% python3 -q
>>> import numpy as np
>>> np.set_printoptions(suppress=True, linewidth=120)
>>> def rnd(a):
...     return np.round(a, 2) + 0
... 
>>> out = np.array([[0, 4, 1, 3, 3, -2, -2],
...     [-2, 5, 5, 0, 4, -2, -3],
...     [4, 3, -4, 4, 2, 4, 2],
...     [-3, 4, -5, -5, 4, 4, 1],
...     [-3, 0, 1, 4, -2, 1, 0],
...     [3, 1, 4, 3, 4, -2, 4],
...     [4, 0, 2, 4, -4, 1, 1]])
>>> M = out - out.T
>>> M
array([[ 0,  6, -3,  6,  6, -5, -6],
       [-6,  0,  2, -4,  4, -3, -3],
       [ 3, -2,  0,  9,  1,  0,  0],
       [-6,  4, -9,  0,  0,  1, -3],
       [-6, -4, -1,  0,  0, -3,  4],
       [ 5,  3,  0, -1,  3,  0,  3],
       [ 6,  3,  0,  3, -4, -3,  0]])
>>> rnd(np.linalg.norm(M[6], 1)), rnd(np.linalg.norm(M[6], np.inf))
(np.float64(19.0), np.float64(6.0))
>>> np.linalg.norm(M, axis=1).argmax()
np.int64(0)
>>> np.unique(M.round(6), axis=0).shape
(7, 7)
>>> np.linalg.lstsq(M[:-1].T, M[-1])[2]
np.int32(6)
>>> np.allclose(M[:-1].T @ np.linalg.lstsq(M[:-1].T, M[-1])[0], M[-1])
True
>>> print(rnd(np.trace(np.linalg.pinv(M) @ M)))
6.0
>>> r0, v = M[4], M[6]
>>> print(r0 @ r0)
78
>>> r0 @ v
np.int64(-39)
>>> p = (r0 @ v) / (r0 @ r0) * r0
>>> v - p
array([ 3. ,  1. , -0.5,  3. , -4. , -4.5,  2. ])
>>> np.linalg.matrix_rank(np.outer(r0, v))
np.int64(1)
>>> (v - p) @ r0
np.float64(0.0)
>>> np.outer(r0, v)
array([[-36, -18,   0, -18,  24,  18,   0],
       [-24, -12,   0, -12,  16,  12,   0],
       [ -6,  -3,   0,  -3,   4,   3,   0],
       [  0,   0,   0,   0,   0,   0,   0],
       [  0,   0,   0,   0,   0,   0,   0],
       [-18,  -9,   0,  -9,  12,   9,   0],
       [ 24,  12,   0,  12, -16, -12,   0]])
>>> print(p)
[ 3.   2.   0.5 -0.  -0.   1.5 -2. ]
>>> X = np.arange(24).reshape(8, 3) + 4
>>> X
array([[ 4,  5,  6],
       [ 7,  8,  9],
       [10, 11, 12],
       [13, 14, 15],
       [16, 17, 18],
       [19, 20, 21],
       [22, 23, 24],
       [25, 26, 27]])
>>> print(np.linalg.matrix_rank(X, rtol=0.1))
1
>>> np.linalg.cond(X) > 100
np.True_
>>> print(np.argsort(-np.linalg.norm(X, axis=0).round(6), kind="stable")[:3])
[2 1 0]
>>> th = np.radians(120)
>>> r_ = np.eye(3)
>>> r_[1, 1] = r_[2, 2] = np.cos(th)
>>> r_[1, 2], r_[2, 1] = -np.sin(th), np.sin(th)
>>> rnd(r_)
array([[ 1.  ,  0.  ,  0.  ],
       [ 0.  , -0.5 , -0.87],
       [ 0.  ,  0.87, -0.5 ]])
>>> out = X @ r_.T
>>> rnd(np.abs(out - X).max(axis=0))
array([ 0.  , 62.38, 17.98])
>>> np.allclose(np.linalg.norm(X, axis=1), np.linalg.norm(out, axis=1))
True
>>> rnd(np.linalg.svd(X, compute_uv=False)), rnd(np.linalg.svd(out, compute_uv=False))
(array([83.15,  1.62,  0.  ]), array([83.15,  1.62,  0.  ]))
>>> np.allclose(X @ X.T, out @ out.T)
True
>>> Uu, s, Vt = np.linalg.svd(X)
>>> evecs = Vt[:(s > 1e-8).sum()]
>>> rng = np.random.default_rng(60194)
>>> x = X[6] + 3 * X[7] + rng.integers(2) * np.eye(3)[2]
>>> print(x)
[ 97. 101. 105.]
>>> print(rnd(np.diag(evecs.T @ evecs)))
[0.83 0.33 0.83]
>>> rnd(np.linalg.norm(x - evecs.T @ evecs @ x))
np.float64(0.0)
>>> np.linalg.matrix_rank(np.vstack([X, x]))
np.int64(2)
>>> print(np.allclose(evecs.T @ evecs @ x, x))
True
>>> np.allclose(X[:-1].T @ np.linalg.lstsq(X[:-1].T, X[-1])[0], X[-1])
True
>>> rnd(X @ np.linalg.pinv(X) @ X)
array([[ 4.,  5.,  6.],
       [ 7.,  8.,  9.],
       [10., 11., 12.],
       [13., 14., 15.],
       [16., 17., 18.],
       [19., 20., 21.],
       [22., 23., 24.],
       [25., 26., 27.]])
>>> x = np.array([2, -1, 2])
>>> a = np.maximum(X @ x, 0)
>>> X.T @ a
array([6528, 6900, 7272])
>>> np.flatnonzero(a > 1e-9)
array([0, 1, 2, 3, 4, 5, 6, 7])
>>> print(X * (a > 1e-9)[:, None])
[[ 4  5  6]
 [ 7  8  9]
 [10 11 12]
 [13 14 15]
 [16 17 18]
 [19 20 21]
 [22 23 24]
 [25 26 27]]
>>> arr = np.loadtxt("a.csv", delimiter=",")
>>> print(arr)
[[ 6.  3.  3.  6.]
 [ 3. -2.  1.  2.]
 [ 3.  1. -2.  2.]
 [ 6.  2.  2.  1.]]
>>> out = np.array([[3, 2, 0], [0, 2, 3]])
>>> Z = np.kron(out, arr)
>>> Z.shape
(8, 12)
>>> np.linalg.matrix_rank(Z)
np.int64(8)
>>> print(rnd(np.linalg.norm(Z, 2)), rnd(np.linalg.norm(out, 2) * np.linalg.norm(arr, 2)))
49.48 49.48
>>> rnd(np.linalg.eigvals(arr).sum().real)
np.float64(3.0)
>>> np.einsum("ij,ji->", arr, arr)
np.float64(171.0)
>>> rnd(np.poly(arr))
array([   1.,   -3.,  -81., -297., -324.])
>>> idx = rng.permutation(4)
>>> idx
array([3, 2, 0, 1])
>>> out = arr[idx][:, idx]
>>> out
array([[ 1.,  2.,  6.,  2.],
       [ 2., -2.,  3.,  1.],
       [ 6.,  3.,  6.,  3.],
       [ 2.,  1.,  3., -2.]])
>>> np.diag(out)
array([ 1., -2.,  6., -2.])
>>> rnd(np.sort(np.abs(np.linalg.eigvals(out))))
array([ 3.,  3.,  3., 12.])
>>> np.trace(out)
np.float64(3.0)
>>> rnd(np.linalg.det(out)), rnd(np.linalg.det(arr[idx]))
(np.float64(-324.0), np.float64(324.0))
>>> x = np.array([0, -2, 1, 3])
>>> rhs = arr @ x
>>> rhs
array([15., 11.,  2.,  1.])
>>> rnd(np.linalg.solve(arr, rhs + arr[:, 2]))
array([ 0., -2.,  2.,  3.])
>>> rnd(np.linalg.solve(arr.T, arr[0]))
array([1., 0., 0., 0.])
>>> rnd(np.linalg.solve(arr, rhs))
array([ 0., -2.,  1.,  3.])
>>> rnd(np.linalg.solve(arr, arr[:, 0]))
array([1., 0., 0., 0.])
>>> rnd(np.linalg.solve(arr, -1 * rhs))
array([ 0.,  2., -1., -3.])
>>> q, evecs = np.linalg.qr(arr[:, :2])[0], np.linalg.qr(arr[:, 2:])[0]
>>> s = np.linalg.svd(q.T @ evecs, compute_uv=False)
>>> rnd(np.degrees(np.arccos(s.clip(0, 1))))
array([29.5, 90. ])
>>> feats = np.array([[-1.0, 2.0, 1.0, 0.0, -1.0, 0.0, 0.0],
...     [-2.0, 0.0, 1.0, 0.0, 0.0, 0.0, 0.0],
...     [1.0, 1.0, 2.0, 1.0, 1.0, 0.0, 0.0],
...     [-2.0, -2.0, 0.0, -1.0, 0.0, 0.0, 0.0],
...     [-1.0, 0.0, -2.0, 0.0, -2.0, 0.0, 0.0],
...     [0.0, 0.0, 0.0, 0.0, 0.0, -1.0, -3.0],
...     [0.0, 0.0, 0.0, 0.0, 0.0, 1.0, 1.0]])
>>> feats
array([[-1.,  2.,  1.,  0., -1.,  0.,  0.],
       [-2.,  0.,  1.,  0.,  0.,  0.,  0.],
       [ 1.,  1.,  2.,  1.,  1.,  0.,  0.],
       [-2., -2.,  0., -1.,  0.,  0.,  0.],
       [-1.,  0., -2.,  0., -2.,  0.,  0.],
       [ 0.,  0.,  0.,  0.,  0., -1., -3.],
       [ 0.,  0.,  0.,  0.,  0.,  1.,  1.]])
>>> out = feats / np.linalg.norm(feats, axis=1, keepdims=True)
>>> cov = out @ out.T
>>> rnd(np.linalg.norm(out, axis=1))
array([1., 1., 1., 1., 1., 1., 1.])
>>> print((np.abs(cov) > 0.9).astype(int))
[[1 0 0 0 0 0 0]
 [0 1 0 0 0 0 0]
 [0 0 1 0 0 0 0]
 [0 0 0 1 0 0 0]
 [0 0 0 0 1 0 0]
 [0 0 0 0 0 1 0]
 [0 0 0 0 0 0 1]]
>>> rnd(cov)
array([[ 1.  ,  0.51,  0.27, -0.25,  0.13,  0.  ,  0.  ],
       [ 0.51,  1.  ,  0.  ,  0.6 ,  0.  ,  0.  ,  0.  ],
       [ 0.27,  0.  ,  1.  , -0.59, -0.82,  0.  ,  0.  ],
       [-0.25,  0.6 , -0.59,  1.  ,  0.22,  0.  ,  0.  ],
       [ 0.13,  0.  , -0.82,  0.22,  1.  ,  0.  ,  0.  ],
       [ 0.  ,  0.  ,  0.  ,  0.  ,  0.  ,  1.  , -0.89],
       [ 0.  ,  0.  ,  0.  ,  0.  ,  0.  , -0.89,  1.  ]])
>>> rnd(cov[1])
array([0.51, 1.  , 0.  , 0.6 , 0.  , 0.  , 0.  ])
>>> K = np.array([[-3, 0, -3, 2, 1],
...     [3, -2, 2, -3, -3],
...     [3, -2, 2, 1, 3],
...     [2, -1, -3, -1, -2],
...     [0, 0, 0, -1, -2],
...     [9, -8, 5, -10, -11]])
>>> def softmax(z):
...     e = np.exp(z - z.max(axis=-1, keepdims=True))
...     return e / e.sum(axis=-1, keepdims=True)
... 
>>> rnd(softmax(K[2] + -2))
array([0.4 , 0.  , 0.15, 0.05, 0.4 ])
>>> rnd(softmax(K[2]))
array([0.4 , 0.  , 0.15, 0.05, 0.4 ])
>>> att = K @ K.T / np.sqrt(5)
>>> rnd(softmax(att)[2] @ K)
array([ 3.  , -2.  ,  2.  ,  0.99,  2.99])
>>> print(rnd(softmax(att + np.triu(np.full(att.shape, -np.inf), 1))))
[[1.   0.   0.   0.   0.   0.  ]
 [0.   1.   0.   0.   0.   0.  ]
 [0.   0.   1.   0.   0.   0.  ]
 [0.   0.03 0.   0.97 0.   0.  ]
 [0.   0.75 0.   0.12 0.12 0.  ]
 [0.   0.   0.   0.   0.   1.  ]]
>>> rnd(softmax(att))
array([[1., 0., 0., 0., 0., 0.],
       [0., 0., 0., 0., 0., 1.],
       [0., 0., 1., 0., 0., 0.],
       [0., 0., 0., 0., 0., 1.],
       [0., 0., 0., 0., 0., 1.],
       [0., 0., 0., 0., 0., 1.]])
>>> idx = rng.permutation(5)
>>> out = K[:, idx] * rng.choice([-1, 1], 5)
>>> out
array([[ -3,  -3,   0,   1,  -2],
       [  3,   2,   2,  -3,   3],
       [  3,   2,   2,   3,  -1],
       [  2,  -3,   1,  -2,   1],
       [  0,   0,   0,  -2,   1],
       [  9,   5,   8, -11,  10]])
>>> Uu, _, Vt = np.linalg.svd(K.T @ out)
>>> rnd(np.linalg.lstsq(K, out)[0])
array([[ 1.,  0.,  0.,  0.,  0.],
       [ 0.,  0., -1.,  0.,  0.],
       [ 0.,  1.,  0.,  0.,  0.],
       [ 0.,  0.,  0.,  0., -1.],
       [ 0.,  0.,  0.,  1.,  0.]])
>>> rnd(Uu @ Vt)
array([[ 1.,  0.,  0.,  0.,  0.],
       [ 0.,  0., -1.,  0.,  0.],
       [ 0.,  1.,  0.,  0.,  0.],
       [ 0.,  0.,  0.,  0., -1.],
       [ 0.,  0.,  0.,  1.,  0.]])
>>> x = np.array([0, 1, 0, 3, 3])
>>> rhs = K @ x
>>> rnd(np.linalg.solve(K.T @ K, K.T @ rhs))
array([0., 1., 0., 3., 3.])
>>> print(rnd(np.linalg.pinv(K) @ K))
[[1. 0. 0. 0. 0.]
 [0. 1. 0. 0. 0.]
 [0. 0. 1. 0. 0.]
 [0. 0. 0. 1. 0.]
 [0. 0. 0. 0. 1.]]
>>> rhs = rhs + 0.02 * rng.normal(size=6)
>>> rnd(rhs)
array([  9.02, -20.02,   9.98,  -9.98,  -8.97, -71.  ])
>>> beta, *_ = np.linalg.lstsq(K, rhs)
>>> print(rnd(beta))
[0.02 1.   0.02 3.09 2.94]
>>> [round(float(np.linalg.norm(np.linalg.solve(K.T @ K + lam * np.eye(5), K.T @ rhs))), 2) for lam in (0, 1, 10, 100)]
[4.38, 4.21, 3.9, 2.96]
>>> print(rnd(K.T @ (rhs - K @ beta)))
[0. 0. 0. 0. 0.]
>>> np.abs(K).max()
np.int64(11)
>>> rnd(np.linalg.svd(K, compute_uv=False))
array([21.14,  5.97,  3.67,  1.94,  0.26])
>>> rnd(np.linalg.norm(K))
np.float64(22.36)
>>> print(np.diff(K, axis=0))
[[ 6 -2  5 -5 -4]
 [ 0  0  0  4  6]
 [-1  1 -5 -2 -5]
 [-2  1  3  0  0]
 [ 9 -8  5 -9 -9]]
>>> np.linalg.matrix_rank(K)
np.int64(5)
>>> np.count_nonzero(K)
np.int64(26)
>>> np.unravel_index(np.abs(K).argmax(), K.shape)
(np.int64(5), np.int64(4))
>>> q, r_ = np.linalg.qr(K)
>>> rnd(q)
array([[-0.28, -0.87,  0.24, -0.2 , -0.05],
       [ 0.28,  0.12, -0.08,  0.1 ,  0.03],
       [ 0.28,  0.12, -0.08, -0.92, -0.24],
       [ 0.19,  0.2 ,  0.96,  0.  ,  0.  ],
       [ 0.  ,  0.  ,  0.  ,  0.25, -0.97],
       [ 0.85, -0.41, -0.08,  0.2 ,  0.05]])
>>> q.shape, r_.shape
((6, 5), (5, 5))
>>> rnd(np.trace(q @ q.T))
np.float64(5.0)
>>> rnd(q @ r_)
array([[ -3.,   0.,  -3.,   2.,   1.],
       [  3.,  -2.,   2.,  -3.,  -3.],
       [  3.,  -2.,   2.,   1.,   3.],
       [  2.,  -1.,  -3.,  -1.,  -2.],
       [  0.,   0.,   0.,  -1.,  -2.],
       [  9.,  -8.,   5., -10., -11.]])
>>> rnd(abs(r_[0, 0])), rnd(np.linalg.norm(K[:, 0]))
(np.float64(10.58), np.float64(10.58))
>>> rnd(q.T @ q)
array([[1., 0., 0., 0., 0.],
       [0., 1., 0., 0., 0.],
       [0., 0., 1., 0., 0.],
       [0., 0., 0., 1., 0.],
       [0., 0., 0., 0., 1.]])
>>> A = np.load("mat.npy")
>>> rnd(A)
array([[0.54, 0.33, 0.33, 0.11, 0.11, 0.11],
       [0.33, 0.2 , 0.2 , 0.07, 0.07, 0.07],
       [0.33, 0.2 , 0.2 , 0.07, 0.07, 0.07],
       [0.11, 0.07, 0.07, 0.02, 0.02, 0.02],
       [0.11, 0.07, 0.07, 0.02, 0.02, 0.02],
       [0.11, 0.07, 0.07, 0.02, 0.02, 0.02]])
>>> rnd(np.sort(np.abs(np.linalg.eigvals(A))))
array([0., 0., 0., 0., 0., 1.])
>>> rnd(np.linalg.matrix_power(A, 2))
array([[0.54, 0.33, 0.33, 0.11, 0.11, 0.11],
       [0.33, 0.2 , 0.2 , 0.07, 0.07, 0.07],
       [0.33, 0.2 , 0.2 , 0.07, 0.07, 0.07],
       [0.11, 0.07, 0.07, 0.02, 0.02, 0.02],
       [0.11, 0.07, 0.07, 0.02, 0.02, 0.02],
       [0.11, 0.07, 0.07, 0.02, 0.02, 0.02]])
>>> rnd(np.linalg.det(A))
np.float64(0.0)
>>> rnd((A + A.T) / 2)
array([[0.54, 0.33, 0.33, 0.11, 0.11, 0.11],
       [0.33, 0.2 , 0.2 , 0.07, 0.07, 0.07],
       [0.33, 0.2 , 0.2 , 0.07, 0.07, 0.07],
       [0.11, 0.07, 0.07, 0.02, 0.02, 0.02],
       [0.11, 0.07, 0.07, 0.02, 0.02, 0.02],
       [0.11, 0.07, 0.07, 0.02, 0.02, 0.02]])
>>> vals, evecs = np.linalg.eigh(A)
>>> rnd(evecs.T @ A @ evecs)
array([[0., 0., 0., 0., 0., 0.],
       [0., 0., 0., 0., 0., 0.],
       [0., 0., 0., 0., 0., 0.],
       [0., 0., 0., 0., 0., 0.],
       [0., 0., 0., 0., 0., 0.],
       [0., 0., 0., 0., 0., 1.]])
>>> np.unique(vals.round(6) + 0, return_counts=True)[1]
array([5, 1])
>>> rnd(softmax(A[3]))
array([0.18, 0.17, 0.17, 0.16, 0.16, 0.16])
>>> softmax(A).sum(axis=1)
array([1., 1., 1., 1., 1., 1.])
>>> att = A @ A.T / np.sqrt(6)
>>> print(rnd(softmax(att + np.triu(np.full(att.shape, -np.inf), 1))))
[[1.   0.   0.   0.   0.   0.  ]
 [0.51 0.49 0.   0.   0.   0.  ]
 [0.35 0.33 0.33 0.   0.   0.  ]
 [0.25 0.25 0.25 0.25 0.   0.  ]
 [0.2  0.2  0.2  0.2  0.2  0.  ]
 [0.17 0.17 0.17 0.16 0.16 0.16]]
>>> softmax(att).round(6).argmax(axis=1)
array([0, 0, 0, 0, 0, 0])
>>> m1 = np.load("w.npy")
>>> m1
array([[-1,  0,  0,  0,  2],
       [ 0,  0,  0,  0,  0],
       [ 0,  0,  0, -1,  0],
       [ 0, -2, -3,  1,  0],
       [-3, -3,  0,  3,  0],
       [ 0,  0,  0,  2,  0],
       [ 0,  0, -2,  0, -3]])
>>> x = np.array([3, 0, 1, 0, 2])
>>> rhs = m1 @ x
>>> rnd(np.linalg.lstsq(m1, rhs)[0])
array([3., 0., 1., 0., 2.])
>>> rnd(np.linalg.solve(m1.T @ m1, m1.T @ rhs))
array([3., 0., 1., 0., 2.])
>>> rhs = rhs + 0.05 * rng.normal(size=7)
>>> rnd(rhs)
array([ 1.05,  0.06, -0.02, -2.93, -9.1 ,  0.02, -7.97])
>>> beta, *_ = np.linalg.lstsq(m1, rhs)
>>> print(rnd(m1.T @ (rhs - m1 @ beta)))
[0. 0. 0. 0. 0.]
>>> rnd(np.linalg.norm(rhs - m1 @ beta))
np.float64(0.06)
>>> rnd(beta)
array([3.  , 0.05, 0.95, 0.01, 2.02])
>>> [round(float(np.linalg.norm(np.linalg.solve(m1.T @ m1 + lam * np.eye(5), m1.T @ rhs))), 2) for lam in (0, 1, 10, 100)]
[3.74, 2.96, 1.72, 0.49]
